>>> import numpy as np
>>> from numpy import linalg as LA
>>> np.set_printoptions(precision=4, suppress=True, linewidth=160)
>>> def rd(a):
...     return np.round(a, 4) + 0
... 
>>> m1 = np.load("data.npy")
>>> m1
array([[1.    , 0.7   , 0.49  , 0.343 , 0.2401, 0.1681, 0.1176],
       [0.7   , 1.    , 0.7   , 0.49  , 0.343 , 0.2401, 0.1681],
       [0.49  , 0.7   , 1.    , 0.7   , 0.49  , 0.343 , 0.2401],
       [0.343 , 0.49  , 0.7   , 1.    , 0.7   , 0.49  , 0.343 ],
       [0.2401, 0.343 , 0.49  , 0.7   , 1.    , 0.7   , 0.49  ],
       [0.1681, 0.2401, 0.343 , 0.49  , 0.7   , 1.    , 0.7   ],
       [0.1176, 0.1681, 0.2401, 0.343 , 0.49  , 0.7   , 1.    ]])
>>> # symmetric, so the eigenvalues are real
>>> r0 = np.array([0, 0, 2, 0, 3, 0, 1])
>>> out = m1 + np.outer(r0, np.eye(7)[1])
>>> out
array([[1.    , 0.7   , 0.49  , 0.343 , 0.2401, 0.1681, 0.1176],
       [0.7   , 1.    , 0.7   , 0.49  , 0.343 , 0.2401, 0.1681],
       [0.49  , 2.7   , 1.    , 0.7   , 0.49  , 0.343 , 0.2401],
       [0.343 , 0.49  , 0.7   , 1.    , 0.7   , 0.49  , 0.343 ],
       [0.2401, 3.343 , 0.49  , 0.7   , 1.    , 0.7   , 0.49  ],
       [0.1681, 0.2401, 0.343 , 0.49  , 0.7   , 1.    , 0.7   ],
       [0.1176, 1.1681, 0.2401, 0.343 , 0.49  , 0.7   , 1.    ]])
>>> LA.matrix_rank(out - m1)
np.int64(1)
>>> A = np.array([[-6, 1, 1, -4, 6, -7, 6, -4, 3],
...     [4, -6, 1, -3, -8, -6, -2, 2, 8],
...     [-7, 3, 2, 6, -9, 2, 0, 2, 4],
...     [0, -4, -9, 9, 2, 8, 7, 4, 0],
...     [-1, -5, 3, 4, 2, -5, -4, 2, 6],
...     [0, 0, 8, 2, -1, 1, -7, -2, 1],
...     [-7, 9, -2, -1, -3, 6, -9, 5, -3],
...     [-3, 2, -3, -2, -9, 2, 2, 2, 8]])
>>> A
array([[-6,  1,  1, -4,  6, -7,  6, -4,  3],
       [ 4, -6,  1, -3, -8, -6, -2,  2,  8],
       [-7,  3,  2,  6, -9,  2,  0,  2,  4],
       [ 0, -4, -9,  9,  2,  8,  7,  4,  0],
       [-1, -5,  3,  4,  2, -5, -4,  2,  6],
       [ 0,  0,  8,  2, -1,  1, -7, -2,  1],
       [-7,  9, -2, -1, -3,  6, -9,  5, -3],
       [-3,  2, -3, -2, -9,  2,  2,  2,  8]])
>>> def softmax(z):
...     e = np.exp(z - z.max(axis=-1, keepdims=True))
...     return e / e.sum(axis=-1, keepdims=True)
... 
>>> rd(softmax(A[4] + 3))
array([0.0007, 0.    , 0.0407, 0.1107, 0.015 , 0.    , 0.    , 0.015 , 0.8178])
>>> rd(softmax(10 * A[4]))
array([0., 0., 0., 0., 0., 0., 0., 0., 1.])
>>> print(rd(softmax(A).sum(axis=1)))
[1. 1. 1. 1. 1. 1. 1. 1.]
>>> print(rd(softmax(A[4])))
[0.0007 0.     0.0407 0.1107 0.015  0.     0.     0.015  0.8178]
>>> att = A @ A.T / np.sqrt(9)
>>> softmax(att).round(6).argmax(axis=1)
array([0, 1, 2, 3, 4, 5, 6, 7])
>>> rd(softmax(att + np.triu(np.full(att.shape, -np.inf), 1)))
array([[1., 0., 0., 0., 0., 0., 0., 0.],
       [0., 1., 0., 0., 0., 0., 0., 0.],
       [0., 0., 1., 0., 0., 0., 0., 0.],
       [0., 0., 0., 1., 0., 0., 0., 0.],
       [0., 0., 0., 0., 1., 0., 0., 0.],
       [0., 0., 0., 0., 0., 1., 0., 0.],
       [0., 0., 0., 0., 0., 0., 1., 0.],
       [0., 0., 0., 0., 0., 0., 0., 1.]])
>>> print(rd(softmax(att)))
[[1. 0. 0. 0. 0. 0. 0. 0.]
 [0. 1. 0. 0. 0. 0. 0. 0.]
 [0. 0. 1. 0. 0. 0. 0. 0.]
 [0. 0. 0. 1. 0. 0. 0. 0.]
 [0. 0. 0. 0. 1. 0. 0. 0.]
 [0. 0. 0. 0. 0. 1. 0. 0.]
 [0. 0. 0. 0. 0. 0. 1. 0.]
 [0. 0. 0. 0. 0. 0. 0. 1.]]
>>> rd(softmax(att)[4] @ A)
array([-1., -5.,  3.,  4.,  2., -5., -4.,  2.,  6.])
>>> th = np.radians(45)
>>> R = np.eye(9)
>>> R[6, 6] = R[8, 8] = np.cos(th)
>>> R[6, 8], R[8, 6] = -np.sin(th), np.sin(th)
>>> print(rd(R))
[[ 1.      0.      0.      0.      0.      0.      0.      0.      0.    ]
 [ 0.      1.      0.      0.      0.      0.      0.      0.      0.    ]
 [ 0.      0.      1.      0.      0.      0.      0.      0.      0.    ]
 [ 0.      0.      0.      1.      0.      0.      0.      0.      0.    ]
 [ 0.      0.      0.      0.      1.      0.      0.      0.      0.    ]
 [ 0.      0.      0.      0.      0.      1.      0.      0.      0.    ]
 [ 0.      0.      0.      0.      0.      0.      0.7071  0.     -0.7071]
 [ 0.      0.      0.      0.      0.      0.      0.      1.      0.    ]
 [ 0.      0.      0.      0.      0.      0.      0.7071  0.      0.7071]]
>>> out = A @ R.T
>>> rd(LA.svd(A, compute_uv=False)), rd(LA.svd(out, compute_uv=False))
(array([21.7206, 20.8813, 18.6939, 14.3378, 11.9297,  8.0508,  3.8999,  0.8973]), array([21.7206, 20.8813, 18.6939, 14.3378, 11.9297,  8.0508,  3.8999,  0.8973]))
>>> rd(out)
array([[-6.    ,  1.    ,  1.    , -4.    ,  6.    , -7.    ,  2.1213, -4.    ,  6.364 ],
       [ 4.    , -6.    ,  1.    , -3.    , -8.    , -6.    , -7.0711,  2.    ,  4.2426],
       [-7.    ,  3.    ,  2.    ,  6.    , -9.    ,  2.    , -2.8284,  2.    ,  2.8284],
       [ 0.    , -4.    , -9.    ,  9.    ,  2.    ,  8.    ,  4.9497,  4.    ,  4.9497],
       [-1.    , -5.    ,  3.    ,  4.    ,  2.    , -5.    , -7.0711,  2.    ,  1.4142],
       [ 0.    ,  0.    ,  8.    ,  2.    , -1.    ,  1.    , -5.6569, -2.    , -4.2426],
       [-7.    ,  9.    , -2.    , -1.    , -3.    ,  6.    , -4.2426,  5.    , -8.4853],
       [-3.    ,  2.    , -3.    , -2.    , -9.    ,  2.    , -4.2426,  2.    ,  7.0711]])
